>>> import numpy as np
>>> np.set_printoptions(precision=3, suppress=True, linewidth=100)
>>> cent = 5 * np.array([[-1.1, 0.3, -0.1], [0.9, -1.0, 0.2]])
>>> rng = np.random.default_rng(295525)
>>> idx = rng.integers(0, 2, 27)
>>> F = cent[idx] + rng.normal(size=(27, 3))
>>> F
array([[-6.614,  1.561, -0.145],
       [ 4.609, -4.355,  2.095],
       [-6.557,  2.85 ,  0.219],
       [ 2.609, -4.134,  0.778],
       [-6.293,  1.337,  0.388],
       [ 5.791, -5.38 ,  0.323],
       [-5.59 ,  1.678, -2.518],
       [ 4.584, -5.068,  2.709],
       [ 6.179, -5.674,  1.384],
       [-5.372, -0.441, -2.026],
       [-6.164,  2.498, -1.231],
       [ 4.242, -6.829,  0.997],
       [ 4.527, -3.012,  1.601],
       [ 4.958, -5.142,  0.227],
       [-4.243,  2.594, -0.675],
       [ 3.261, -4.008,  0.523],
       [-5.936,  1.578, -1.201],
       [-6.006,  1.569, -0.273],
       [-6.136,  2.154, -1.868],
       [ 3.236, -4.212,  0.994],
       [-5.928,  3.305, -0.027],
       [ 3.307, -6.44 ,  0.388],
       [ 3.16 , -4.741,  1.059],
       [-4.989,  2.062, -0.283],
       [-6.881,  0.788, -0.655],
       [ 4.838, -4.713,  1.704],
       [ 4.206, -5.925,  0.7  ]])
>>> d = np.linalg.norm(F[:, None] - F[None], axis=-1)
>>> d.mean(axis=1).argmax()
np.int64(8)
>>> d.shape
(27, 27)
>>> idx = F[:, 1] > np.median(F[:, 1])
>>> f = F[idx].mean(axis=0) - F[~idx].mean(axis=0)
>>> ((F - F.mean(axis=0)) @ f > 0).astype(int)
array([1, 0, 1, 0, 1, 0, 1, 0, 0, 1, 1, 0, 0, 0, 1, 0, 1, 1, 1, 0, 1, 0, 0, 1, 1, 0, 0])
>>> (((F - F.mean(axis=0)) @ f > 0) == idx).mean()
np.float64(1.0)
>>> f
array([-10.151,   6.784,  -1.898])
>>> Xc = F - F.mean(axis=0)
>>> evecs = np.linalg.svd(Xc)[2][:1]
>>> A2 = Xc - Xc @ evecs.T @ evecs
>>> (Xc @ evecs.T).std(axis=0)
array([6.241])
>>> A2.std(axis=0)
array([0.474, 0.758, 0.807])
>>> np.cov(Xc @ evecs.T, rowvar=False)
array(40.453)
>>> M = np.load("data.npy")
>>> M
array([[-1.89,  2.16,  2.45,  0.28,  1.5 ,  2.35, -2.56, -1.08,  1.41,  1.13,  1.46,  3.21],
       [-0.61, -0.28,  0.27,  1.73,  2.17, -0.47,  0.36, -0.43,  0.82,  0.04,  0.24,  1.22],
       [ 0.94, -0.36,  0.35,  0.47,  1.5 , -2.85,  1.31, -0.17, -1.11, -1.38,  0.29, -1.66],
       [ 1.2 , -0.04, -0.03, -1.17, -0.86, -1.59,  0.63,  0.27, -1.49, -1.  , -0.03, -2.24],
       [ 0.34, -1.16, -0.48,  1.81,  2.15, -2.2 ,  1.68, -0.11, -0.01, -0.79, -0.18, -0.41],
       [ 0.04,  2.2 ,  0.99, -4.01, -4.36,  3.11, -2.79,  0.31, -0.85,  0.86,  0.39, -0.5 ],
       [-3.07,  3.04,  1.85, -1.62, -2.26,  7.31, -5.02, -0.58,  2.69,  3.35,  0.92,  5.19],
       [-0.13, -0.04,  0.13,  0.43,  0.61, -0.21,  0.1 , -0.13,  0.16, -0.04,  0.1 ,  0.26],
       [ 0.62,  1.2 ,  0.42, -2.98, -3.18,  1.18, -1.32,  0.38, -1.2 ,  0.08,  0.12, -1.4 ]])
>>> cov = M.T @ M
>>> (M @ M.T).shape
(9, 9)
>>> round(np.trace(cov), 3), np.round((M ** 2).sum(), 3)
(np.float64(352.644), np.float64(352.644))
>>> np.round(np.linalg.svd(M, compute_uv=False) ** 2, 3) + 0
array([251.932,  89.664,  11.049,   0.   ,   0.   ,   0.   ,   0.   ,   0.   ,   0.   ])
>>> x0 = np.array([0, 1, 0, 0, 1, 1, 1, 2, 1, 0, 2, 1])
>>> M @ np.ones(12)
array([10.42,  5.06, -2.67, -6.35,  0.64, -4.61, 11.8 ,  1.24, -6.08])
>>> M * x0
array([[-0.  ,  2.16,  0.  ,  0.  ,  1.5 ,  2.35, -2.56, -2.16,  1.41,  0.  ,  2.92,  3.21],
       [-0.  , -0.28,  0.  ,  0.  ,  2.17, -0.47,  0.36, -0.86,  0.82,  0.  ,  0.48,  1.22],
       [ 0.  , -0.36,  0.  ,  0.  ,  1.5 , -2.85,  1.31, -0.34, -1.11, -0.  ,  0.58, -1.66],
       [ 0.  , -0.04, -0.  , -0.  , -0.86, -1.59,  0.63,  0.54, -1.49, -0.  , -0.06, -2.24],
       [ 0.  , -1.16, -0.  ,  0.  ,  2.15, -2.2 ,  1.68, -0.22, -0.01, -0.  , -0.36, -0.41],
       [ 0.  ,  2.2 ,  0.  , -0.  , -4.36,  3.11, -2.79,  0.62, -0.85,  0.  ,  0.78, -0.5 ],
       [-0.  ,  3.04,  0.  , -0.  , -2.26,  7.31, -5.02, -1.16,  2.69,  0.  ,  1.84,  5.19],
       [-0.  , -0.04,  0.  ,  0.  ,  0.61, -0.21,  0.1 , -0.26,  0.16, -0.  ,  0.2 ,  0.26],
       [ 0.  ,  1.2 ,  0.  , -0.  , -3.18,  1.18, -1.32,  0.76, -1.2 ,  0.  ,  0.24, -1.4 ]])
>>> M @ (2 * x0)
array([ 17.66,   6.88,  -5.86, -10.22,  -1.06,  -3.58,  23.26,   1.64,  -7.44])
>>> np.einsum("ij,j->i", M, x0)
array([ 8.83,  3.44, -2.93, -5.11, -0.53, -1.79, 11.63,  0.82, -3.72])
>>> np.sign((M @ x0).round(6))
array([ 1.,  1., -1., -1., -1., -1.,  1.,  1., -1.])
>>> (M @ x0).argmax()
np.int64(6)
>>> M @ x0
array([ 8.83,  3.44, -2.93, -5.11, -0.53, -1.79, 11.63,  0.82, -3.72])
>>> rk = np.linalg.matrix_rank(M)
>>> rk
np.int64(3)
>>> null = np.linalg.svd(M)[2][rk:].T
>>> [int(np.linalg.matrix_rank(M[:i])) for i in range(1, len(M) + 1)]
[1, 2, 3, 3, 3, 3, 3, 3, 3]
>>> [int(np.linalg.matrix_rank(np.delete(M, i, axis=0))) for i in range(9)]
[3, 3, 3, 3, 3, 3, 3, 3, 3]
>>> np.allclose(M @ null, 0)
True
>>> null.shape
(12, 9)
>>> U, s, vt = np.linalg.svd(M)
>>> evecs = vt[:(s > 1e-8).sum()]
>>> x0 = M[1] + -3 * M[0] + rng.integers(2) * np.eye(12)[5]
>>> x0
array([ 5.06, -6.76, -7.08,  0.89, -2.33, -7.52,  8.04,  2.81, -3.41, -3.35, -4.14, -8.41])
>>> np.allclose(evecs.T @ evecs @ x0, x0)
True
>>> np.linalg.matrix_rank(np.vstack([M, x0]))
np.int64(3)
>>> W0 = np.load("w.npy")
>>> W0
array([[-1,  0,  0,  0,  0,  0,  0,  0,  0,  0,  0,  0,  0],
       [ 0,  0,  0,  0,  0,  0,  0,  0,  0,  0,  0,  0,  0],
       [ 0,  0,  4,  0,  0,  0,  0,  0,  0,  0,  0,  0,  0],
       [ 0,  0,  0, -4,  0,  0,  0,  0,  0,  0,  0,  0,  0],
       [ 0,  0,  0,  0,  0,  0,  0,  0,  0,  0,  0,  0,  0],
       [ 0,  0,  0,  0,  0,  1,  0,  0,  0,  0,  0,  0,  0],
       [ 0,  0,  0,  0,  0,  0,  4,  0,  0,  0,  0,  0,  0],
       [ 0,  0,  0,  0,  0,  0,  0, -4,  0,  0,  0,  0,  0],
       [ 0,  0,  0,  0,  0,  0,  0,  0,  0,  0,  0,  0,  0],
       [ 0,  0,  0,  0,  0,  0,  0,  0,  0,  5,  0,  0,  0],
       [ 0,  0,  0,  0,  0,  0,  0,  0,  0,  0, -5,  0,  0],
       [ 0,  0,  0,  0,  0,  0,  0,  0,  0,  0,  0,  0,  0],
       [ 0,  0,  0,  0,  0,  0,  0,  0,  0,  0,  0,  0, -1]])
>>> A2 = F / np.sqrt((F ** 2).mean(axis=1, keepdims=True))
>>> np.linalg.norm(A2, axis=1)
array([1.732, 1.732, 1.732, 1.732, 1.732, 1.732, 1.732, 1.732, 1.732, 1.732, 1.732, 1.732, 1.732,
       1.732, 1.732, 1.732, 1.732, 1.732, 1.732, 1.732, 1.732, 1.732, 1.732, 1.732, 1.732, 1.732,
       1.732])
>>> f = np.array([5, 3])
>>> np.cross(W0[10, :3], W0[2, :3])
array([0, 0, 0])
>>> np.convolve(W0[10], f)
array([  0,   0,   0,   0,   0,   0,   0,   0,   0,   0, -25, -15,   0,   0])
>>> [round(float(np.linalg.det(W0[:i, :i])), 2) + 0 for i in range(1, 14)]
[-1.0, 0.0, 0.0, 0.0, 0.0, 0.0, 0.0, 0.0, 0.0, 0.0, 0.0, 0.0, 0.0]
>>> round(np.linalg.eigvalsh(W0).min(), 3)
np.float64(-5.0)
>>> rk = np.linalg.matrix_rank(W0)
>>> rk
np.int64(9)
>>> null = np.linalg.svd(W0)[2][rk:].T
>>> [int(np.linalg.matrix_rank(W0[:i])) for i in range(1, len(W0) + 1)]
[1, 1, 2, 3, 3, 4, 5, 6, 6, 7, 8, 8, 9]
>>> A = np.loadtxt("case8.csv", delimiter=",")
>>> A
array([[-1.843, -0.956, -0.842,  0.554,  1.826, -0.812, -0.317, -0.704, -0.022, -0.325, -2.154,
         1.155],
       [-0.587, -0.148,  2.204, -0.278,  0.979,  0.461, -0.333,  1.653,  1.847, -1.796, -0.064,
        -0.217],
       [-0.168, -0.852, -0.885,  1.141, -0.657,  1.438,  1.343,  1.939,  1.181,  1.649, -0.989,
         0.077],
       [-0.503,  1.051,  1.4  , -1.393, -0.77 ,  1.303,  0.58 , -1.547,  0.168,  0.73 , -2.158,
        -0.709],
       [-0.419,  1.907,  0.455,  1.287, -0.648, -1.16 ,  1.783,  1.1  , -1.479, -1.136, -0.824,
         0.11 ],
       [ 0.503, -1.567, -1.101, -2.215, -0.609,  0.543,  0.848,  0.84 , -1.166, -1.798, -0.7  ,
         0.021],
       [ 1.089,  1.158, -0.359, -0.378, -1.216,  0.004, -1.084,  0.211,  1.029, -0.376, -0.708,
         2.967],
       [ 2.095, -1.459,  1.58 ,  0.496, -0.144, -1.455, -0.789,  0.503, -0.715,  0.818, -1.559,
        -0.346],
       [-0.67 , -0.316,  0.473,  1.435, -0.682,  2.224, -1.929,  0.225, -1.894, -0.596, -0.114,
         0.161],
       [ 1.76 , -0.415,  0.606,  1.049,  1.476,  1.442,  1.795, -1.391, -0.144, -0.692,  0.315,
         1.118],
       [ 1.257,  1.839, -1.083, -0.616,  2.246,  0.757, -0.858,  1.189, -0.552,  0.434, -0.762,
        -0.803],
       [-0.922, -0.134,  1.372, -1.373,  0.838,  0.05 ,  0.523,  1.003, -1.461,  1.75 ,  0.964,
         1.804]])
>>> np.round(np.linalg.norm(A) ** 2 / np.linalg.norm(A, 2) ** 2, 3)
np.float64(12.0)
>>> round(float(A[9] @ A[6]), 3)
-0.0
>>> np.round(np.linalg.norm(A, 2), 3)
np.float64(4.0)
>>> round(float(np.linalg.norm(A[9] - A[6])), 3)
5.657
>>> round(np.trace(A), 3)
np.float64(-6.5)
>>> round(np.abs(np.linalg.eigvals(A)).max(), 3)
np.float64(4.0)
>>> A.inv()
Traceback (most recent call last):
  File "<python-input-69>", line 1, in <module>
    A.inv()
    ^^^^^
AttributeError: 'numpy.ndarray' object has no attribute 'inv'
>>> round(A[:, 10] @ A[:, 11], 3)
np.float64(-0.0)
>>> X = np.array([[6, 2, 4, 6, 2, 4],
...     [-6, 4, -2, -6, 4, -2],
...     [-4, 6, 6, -4, 6, 6],
...     [6, 2, 4, 24, 8, 16],
...     [-6, 4, -2, -24, 16, -8],
...     [-4, 6, 6, -16, 24, 24]])
>>> X.sum(axis=0)
array([ -8,  24,  16, -20,  60,  40])
>>> X - X[0]
array([[  0,   0,   0,   0,   0,   0],
       [-12,   2,  -6, -12,   2,  -6],
       [-10,   4,   2, -10,   4,   2],
       [  0,   0,   0,  18,   6,  12],
       [-12,   2,  -6, -30,  14, -12],
       [-10,   4,   2, -22,  22,  20]])
>>> X.sum(axis=1)
array([ 24,  -8,  16,  60, -20,  40])
>>> np.count_nonzero(X)
np.int64(36)
>>> np.abs(X).max()
np.int64(24)
>>> X[6]
Traceback (most recent call last):
  File "<python-input-77>", line 1, in <module>
    X[6]
    ~^^^
IndexError: index 6 is out of bounds for axis 0 with size 6
>>> X.shape
(6, 6)
>>> np.linalg.svd(X, compute_uv=False)
array([45.865, 38.706, 10.052,  7.432,  6.272,  1.629])
>>> f = np.array([1, 1, 0, 0, 2, 1])
>>> A2 = X + np.outer(f, np.eye(6)[4])
>>> np.linalg.matrix_rank(np.linalg.inv(A2) - np.linalg.inv(X), tol=1e-8)
np.int64(1)
>>> np.round(np.linalg.det(A2) / np.linalg.det(X), 3), round(float(1 + np.linalg.solve(X, f)[4]), 3)
(np.float64(0.994), 0.994)
>>> A2
array([[  6.,   2.,   4.,   6.,   3.,   4.],
       [ -6.,   4.,  -2.,  -6.,   5.,  -2.],
       [ -4.,   6.,   6.,  -4.,   6.,   6.],
       [  6.,   2.,   4.,  24.,   8.,  16.],
       [ -6.,   4.,  -2., -24.,  18.,  -8.],
       [ -4.,   6.,   6., -16.,  25.,  24.]])
>>> np.linalg.matrix_rank(A2 - X)
np.int64(1)
>>> Q, Rm = np.linalg.qr(A2)
>>> round(float(abs(Rm[0, 0])), 3), np.round(np.linalg.norm(A2[:, 0]), 3)
(13.266, np.float64(13.266))
>>> np.allclose(Rm.T @ Rm, A2.T @ A2)
True
>>> Q
array([[-0.452, -0.49 ,  0.235,  0.452,  0.488,  0.24 ],
       [ 0.452, -0.17 ,  0.516, -0.452,  0.165,  0.518],
       [ 0.302, -0.48 , -0.422, -0.302,  0.485, -0.417],
       [-0.452, -0.49 ,  0.235, -0.452, -0.488, -0.24 ],
       [ 0.452, -0.17 ,  0.516,  0.452, -0.165, -0.518],
       [ 0.302, -0.48 , -0.422,  0.302, -0.485,  0.417]])
>>> Q @ Rm
array([[  6.,   2.,   4.,   6.,   3.,   4.],
       [ -6.,   4.,  -2.,  -6.,   5.,  -2.],
       [ -4.,   6.,   6.,  -4.,   6.,   6.],
       [  6.,   2.,   4.,  24.,   8.,  16.],
       [ -6.,   4.,  -2., -24.,  18.,  -8.],
       [ -4.,   6.,   6., -16.,  25.,  24.]])
>>> Q, Rm = np.linalg.qr(X)
>>> np.allclose(Rm.T @ Rm, X.T @ X)
True
>>> Q @ Rm
array([[  6.,   2.,   4.,   6.,   2.,   4.],
       [ -6.,   4.,  -2.,  -6.,   4.,  -2.],
       [ -4.,   6.,   6.,  -4.,   6.,   6.],
       [  6.,   2.,   4.,  24.,   8.,  16.],
       [ -6.,   4.,  -2., -24.,  16.,  -8.],
       [ -4.,   6.,   6., -16.,  24.,  24.]])
>>> round(float(abs(Rm[0, 0])), 3), round(float(np.linalg.norm(X[:, 0])), 3)
(13.266, 13.266)
>>> np.round(Q.T @ Q, 3) + 0
array([[1., 0., 0., 0., 0., 0.],
       [0., 1., 0., 0., 0., 0.],
       [0., 0., 1., 0., 0., 0.],
       [0., 0., 0., 1., 0., 0.],
       [0., 0., 0., 0., 1., 0.],
       [0., 0., 0., 0., 0., 1.]])
>>> round(np.trace(Q @ Q.T), 3)
np.float64(6.0)
>>> np.abs(np.diag(Rm))
array([13.266,  9.085,  5.256, 19.9  , 13.628,  7.885])
>>> K = np.eye(10, dtype=int)[rng.permutation(10)]
>>> K
array([[1, 0, 0, 0, 0, 0, 0, 0, 0, 0],
       [0, 0, 0, 0, 0, 0, 0, 0, 0, 1],
       [0, 1, 0, 0, 0, 0, 0, 0, 0, 0],
       [0, 0, 0, 0, 0, 0, 0, 1, 0, 0],
       [0, 0, 0, 0, 1, 0, 0, 0, 0, 0],
       [0, 0, 1, 0, 0, 0, 0, 0, 0, 0],
       [0, 0, 0, 0, 0, 0, 0, 0, 1, 0],
       [0, 0, 0, 0, 0, 1, 0, 0, 0, 0],
       [0, 0, 0, 1, 0, 0, 0, 0, 0, 0],
       [0, 0, 0, 0, 0, 0, 1, 0, 0, 0]])
>>> U, s, vt = np.linalg.svd(K, full_matrices=False)
>>> np.allclose(U * s @ vt, K)
True
>>> U.T @ U
array([[1., 0., 0., 0., 0., 0., 0., 0., 0., 0.],
       [0., 1., 0., 0., 0., 0., 0., 0., 0., 0.],
       [0., 0., 1., 0., 0., 0., 0., 0., 0., 0.],
       [0., 0., 0., 1., 0., 0., 0., 0., 0., 0.],
       [0., 0., 0., 0., 1., 0., 0., 0., 0., 0.],
       [0., 0., 0., 0., 0., 1., 0., 0., 0., 0.],
       [0., 0., 0., 0., 0., 0., 1., 0., 0., 0.],
       [0., 0., 0., 0., 0., 0., 0., 1., 0., 0.],
       [0., 0., 0., 0., 0., 0., 0., 0., 1., 0.],
       [0., 0., 0., 0., 0., 0., 0., 0., 0., 1.]])
>>> np.cumsum(s ** 2) / np.sum(s ** 2)
array([0.1, 0.2, 0.3, 0.4, 0.5, 0.6, 0.7, 0.8, 0.9, 1. ])
>>> s
array([1., 1., 1., 1., 1., 1., 1., 1., 1., 1.])
>>> U.shape, s.shape, vt.shape
((10, 10), (10,), (10, 10))
>>> vt @ vt.T
array([[1., 0., 0., 0., 0., 0., 0., 0., 0., 0.],
       [0., 1., 0., 0., 0., 0., 0., 0., 0., 0.],
       [0., 0., 1., 0., 0., 0., 0., 0., 0., 0.],
       [0., 0., 0., 1., 0., 0., 0., 0., 0., 0.],
       [0., 0., 0., 0., 1., 0., 0., 0., 0., 0.],
       [0., 0., 0., 0., 0., 1., 0., 0., 0., 0.],
       [0., 0., 0., 0., 0., 0., 1., 0., 0., 0.],
       [0., 0., 0., 0., 0., 0., 0., 1., 0., 0.],
       [0., 0., 0., 0., 0., 0., 0., 0., 1., 0.],
       [0., 0., 0., 0., 0., 0., 0., 0., 0., 1.]])
>>> f, v = K[6], K[9]
>>> f @ f
np.int64(1)
>>> pr = (f @ v) / (f @ f) * f
>>> np.outer(f, v)
array([[0, 0, 0, 0, 0, 0, 0, 0, 0, 0],
       [0, 0, 0, 0, 0, 0, 0, 0, 0, 0],
       [0, 0, 0, 0, 0, 0, 0, 0, 0, 0],
       [0, 0, 0, 0, 0, 0, 0, 0, 0, 0],
       [0, 0, 0, 0, 0, 0, 0, 0, 0, 0],
       [0, 0, 0, 0, 0, 0, 0, 0, 0, 0],
       [0, 0, 0, 0, 0, 0, 0, 0, 0, 0],
       [0, 0, 0, 0, 0, 0, 0, 0, 0, 0],
       [0, 0, 0, 0, 0, 0, 1, 0, 0, 0],
       [0, 0, 0, 0, 0, 0, 0, 0, 0, 0]])
>>> np.linalg.matrix_rank(np.outer(f, v))
np.int64(1)
>>> pr
array([0., 0., 0., 0., 0., 0., 0., 0., 0., 0.])
>>> round(float(np.linalg.norm(f + v) ** 2 + np.linalg.norm(f - v) ** 2), 3)
4.0
